>>> import numpy as np
>>> import numpy.linalg as la
>>> np.set_printoptions(suppress=True, linewidth=120)
>>> rnd = lambda a: np.round(a, 2) + 0
>>> E = np.vander(np.arange(7) - 4, 4, increasing=True)
>>> E
array([[  1,  -4,  16, -64],
       [  1,  -3,   9, -27],
       [  1,  -2,   4,  -8],
       [  1,  -1,   1,  -1],
       [  1,   0,   0,   0],
       [  1,   1,   1,   1],
       [  1,   2,   4,   8]])
>>> vec = np.array([2, 0, 2, 0])
>>> y = E @ vec
>>> b, lr = np.zeros(4), 1 / la.norm(E, 2) ** 2
>>> for i in range(50):
...     b -= lr * E.T @ (E @ b - y)
...     if i % 10 == 0: print(i, round(la.norm(E @ b - y), 2))
... 
0 16.37
10 14.99
20 13.73
30 12.58
40 11.54
>>> rnd(la.cond(E))
np.float64(51.87)
>>> rnd(b)
array([ 0.26,  0.03,  0.93, -0.31])
>>> K = np.loadtxt("arr.csv", delimiter=",")
>>> K
array([[-3., -4.,  3.,  1.,  2., -1., -2.,  4., -4., -5.,  0.,  2.,  5., -2., -2.],
       [-2., -3., -4.,  3.,  1.,  2., -1., -2.,  4., -4., -5.,  0.,  2.,  5., -2.],
       [-2., -2., -3., -4.,  3.,  1.,  2., -1., -2.,  4., -4., -5.,  0.,  2.,  5.],
       [ 5., -2., -2., -3., -4.,  3.,  1.,  2., -1., -2.,  4., -4., -5.,  0.,  2.],
       [ 2.,  5., -2., -2., -3., -4.,  3.,  1.,  2., -1., -2.,  4., -4., -5.,  0.],
       [ 0.,  2.,  5., -2., -2., -3., -4.,  3.,  1.,  2., -1., -2.,  4., -4., -5.],
       [-5.,  0.,  2.,  5., -2., -2., -3., -4.,  3.,  1.,  2., -1., -2.,  4., -4.],
       [-4., -5.,  0.,  2.,  5., -2., -2., -3., -4.,  3.,  1.,  2., -1., -2.,  4.],
       [ 4., -4., -5.,  0.,  2.,  5., -2., -2., -3., -4.,  3.,  1.,  2., -1., -2.],
       [-2.,  4., -4., -5.,  0.,  2.,  5., -2., -2., -3., -4.,  3.,  1.,  2., -1.],
       [-1., -2.,  4., -4., -5.,  0.,  2.,  5., -2., -2., -3., -4.,  3.,  1.,  2.],
       [ 2., -1., -2.,  4., -4., -5.,  0.,  2.,  5., -2., -2., -3., -4.,  3.,  1.],
       [ 1.,  2., -1., -2.,  4., -4., -5.,  0.,  2.,  5., -2., -2., -3., -4.,  3.],
       [ 3.,  1.,  2., -1., -2.,  4., -4., -5.,  0.,  2.,  5., -2., -2., -3., -4.],
       [-4.,  3.,  1.,  2., -1., -2.,  4., -4., -5.,  0.,  2.,  5., -2., -2., -3.]])
>>> M2 = np.c_[E[:, :2] @ np.array([[1, -3], [-1, -3]]), np.array([7, 2, 6, -2, -7, 0, 7])]
>>> M2
array([[ 5,  9,  7],
       [ 4,  6,  2],
       [ 3,  3,  6],
       [ 2,  0, -2],
       [ 1, -3, -7],
       [ 0, -6,  0],
       [-1, -9,  7]])
>>> rnd(la.lstsq(E, M2[:, 0])[0])
array([ 1., -1.,  0.,  0.])
>>> la.matrix_rank(np.c_[E, M2])
np.int64(5)
>>> la.matrix_rank(M2)
np.int64(3)
>>> rnd(la.norm(M2 - E @ la.lstsq(E, M2)[0], axis=0))
array([0. , 0. , 6.4])
>>> K @ (-1.0) ** np.arange(15)
array([  4.,  -8.,   4.,   6.,  -2.,   2., -12.,   4.,   4.,  -8.,   6.,  -2.,   4.,   2., -10.])
>>> (K @ K)[0]
array([ 19.,   0.,   8., -13.,  25., -72., -17.,  30.,  22.,  95., -11., -46., -68., -40., 104.])
>>> K @ np.ones(15)
array([-6., -6., -6., -6., -6., -6., -6., -6., -6., -6., -6., -6., -6., -6., -6.])
>>> rnd(np.sort(np.abs(np.fft.fft(K[0])))), rnd(np.sort(la.svd(K, compute_uv=False)))
(array([ 0.57,  0.57,  1.67,  1.67,  3.46,  3.46,  6.  , 11.4 , 11.4 , 16.5 , 16.5 , 16.57, 16.57, 18.02, 18.02]), array([ 0.57,  0.57,  1.67,  1.67,  3.46,  3.46,  6.  , 11.4 , 11.4 , 16.5 , 16.5 , 16.57, 16.57, 18.02, 18.02]))
